In [1]: import numpy as np

In [2]: np.set_printoptions(precision=1, suppress=True, linewidth=160)

In [3]: arr = np.load("dump.npy")

In [4]: arr
Out[4]: 
array([[ 0, -3,  0,  0,  0,  0],
       [ 0,  3,  0,  0,  0,  0],
       [-1,  1,  0,  0,  0,  0],
       [ 0,  0,  0, -3,  0,  0],
       [ 0,  0,  0,  3,  0,  0],
       [ 0,  0, -1,  1,  0,  0],
       [ 0,  0,  0,  0,  0, -3],
       [ 0,  0,  0,  0,  0,  3],
       [ 0,  0,  0,  0, -1,  1]])

In [5]: A2 = arr / np.linalg.norm(arr, axis=1, keepdims=True)

In [6]: C2 = A2 @ A2.T

In [7]: np.degrees(np.arccos(np.clip(C2[6, 1], -1, 1)))
Out[7]: np.float64(90.0)

In [8]: (C2 - 2 * np.eye(9)).round(6).argmax(axis=1)
Out[8]: array([3, 2, 1, 0, 5, 4, 0, 8, 7])

In [9]: C2[6]
Out[9]: array([ 0. ,  0. ,  0. ,  0. ,  0. ,  0. ,  1. , -1. , -0.7])

In [10]: np.argwhere(np.triu(np.abs(C2) > 0.95, 1))
Out[10]: 
array([[0, 1],
       [3, 4],
       [6, 7]])

In [11]: C2 = arr.T @ arr

In [12]: np.allclose(C2, C2.T)
Out[12]: True

In [13]: print((arr @ arr.T).shape)
(9, 9)

In [14]: rng = np.random.default_rng(949321)

In [15]: K = rng.normal(size=(19, 3))

In [16]: K = 20 * K / np.linalg.norm(K, axis=1, keepdims=True)

In [17]: K
Out[17]: 
array([[-14. ,  -6.2,  12.9],
       [ -4.7, -18.4,   6.3],
       [  8.6,   8.4, -16. ],
       [  8.8,  -8.2,  16. ],
       [  2. ,  -9.9,  17.3],
       [  0.4,  11.6,  16.3],
       [ -5.3,  18.7,  -4.8],
       [  2.7,  18.8,  -6.3],
       [-10.8,  16.8,   1.6],
       [-11.4,  -7.4,  14.7],
       [ 18.5,  -0.5,   7.5],
       [ -1.4,  17. ,  10.4],
       [  4.1,  19.6,  -0.6],
       [ 16.9,  -5.4,   9.2],
       [ -5. , -19. ,  -3.9],
       [ -1.4,  19.4,   4.8],
       [ -2.1,  10.3, -17. ],
       [-13.8,   1.6,  14.4],
       [  7.9, -15.8,  -9.3]])

In [18]: dist = np.linalg.norm(K[:, None] - K[None], axis=-1)

In [19]: print(dist.shape)
(19, 19)

In [20]: (dist + 1e9 * np.eye(19)).round(6).argmin(axis=1)
Out[20]: array([ 9, 14, 16,  4,  3, 11,  7, 12,  6,  0, 13, 15,  7, 10,  1, 11,  2,  0, 14])

In [21]: dist[11].round(6).argsort(kind="stable")[:4]
Out[21]: array([11, 15,  5, 12])

In [22]: np.flatnonzero(dist[11] < dist.mean() / 2)
Out[22]: array([ 5, 11, 15])

In [23]: C2 = np.cov(K, rowvar=False)

In [24]: np.argwhere(np.triu(np.abs(np.corrcoef(K.T)) > 0.8, 1))
Out[24]: array([], shape=(0, 2), dtype=int64)

In [25]: C2
Out[25]: 
array([[ 88.3,  -7.3, -16. ],
       [ -7.3, 191.2, -36.3],
       [-16. , -36.3, 119.4]])

In [26]: np.linalg.eigvalsh(C2)[::-1]
Out[26]: array([206.4, 115.5,  76.9])

In [27]: np.corrcoef(K.T)
Out[27]: 
array([[ 1. , -0.1, -0.2],
       [-0.1,  1. , -0.2],
       [-0.2, -0.2,  1. ]])

In [28]: np.polyfit(K[:, 1], K[:, 2], 1)
Out[28]: array([-0.2,  4.4])
